$ ipython --no-banner

In [1]: import numpy as np

In [2]: np.set_printoptions(precision=2, suppress=True, linewidth=120, floatmode="fixed")

In [3]: X = np.vander(np.arange(6) - 2, 4, increasing=True)

In [4]: print(X)
[[ 1 -2  4 -8]
 [ 1 -1  1 -1]
 [ 1  0  0  0]
 [ 1  1  1  1]
 [ 1  2  4  8]
 [ 1  3  9 27]]

In [5]: # row 5 dominates

In [6]: A2 = X[0, 0] * X[1:] - np.outer(X[1:, 0], X[0])

In [7]: print(A2)
[[ 0  1 -3  7]
 [ 0  2 -4  8]
 [ 0  3 -3  9]
 [ 0  4  0 16]
 [ 0  5  5 35]]

In [8]: print(X[:, 0] / X[0, 0])
[1.00 1.00 1.00 1.00 1.00 1.00]

In [9]: print(np.linalg.matrix_rank(A2), np.linalg.matrix_rank(X))
3 4

In [10]: O, R = np.linalg.qr(X)

In [11]: print(np.round(O.T @ O, 2) + 0)
[[1.00 0.00 0.00 0.00]
 [0.00 1.00 0.00 0.00]
 [0.00 0.00 1.00 0.00]
 [0.00 0.00 0.00 1.00]]

In [12]: print(np.trace(O @ O.T))
4.0

In [13]: vec = np.array([-5, 0, -4, -9])

In [14]: print(X * vec)
[[  -5    0  -16   72]
 [  -5    0   -4    9]
 [  -5    0    0    0]
 [  -5    0   -4   -9]
 [  -5    0  -16  -72]
 [  -5    0  -36 -243]]

In [15]: print(X @ np.ones(4))
[-5.00  0.00  1.00  4.00 15.00 40.00]

In [16]: print(X @ vec)
[  51    0   -5  -18  -93 -284]

In [17]: print(np.einsum("ij,j->i", X, vec))
[  51    0   -5  -18  -93 -284]

In [18]: A2 = np.c_[X[:, :1] @ np.array([[0]]), np.array([0, 0, 1, 0, 1, 2])]

In [19]: print(A2)
[[0 0]
 [0 0]
 [0 1]
 [0 0]
 [0 1]
 [0 2]]

In [20]: print(np.linalg.matrix_rank(np.c_[X, A2]))
5

In [21]: print(np.linalg.matrix_rank(A2))
1

In [22]: print(np.linalg.lstsq(X, A2[:, 0])[0])
[0.00 0.00 0.00 0.00]

In [23]: print(np.linalg.norm(A2 - X @ np.linalg.lstsq(X, A2)[0], axis=0))
[0.00 0.84]

In [24]: print(np.linalg.norm(np.linalg.qr(X)[0].T @ A2, axis=0) ** 2 / ((A2 ** 2).sum(axis=0) + 1e-12))
[0.00 0.88]
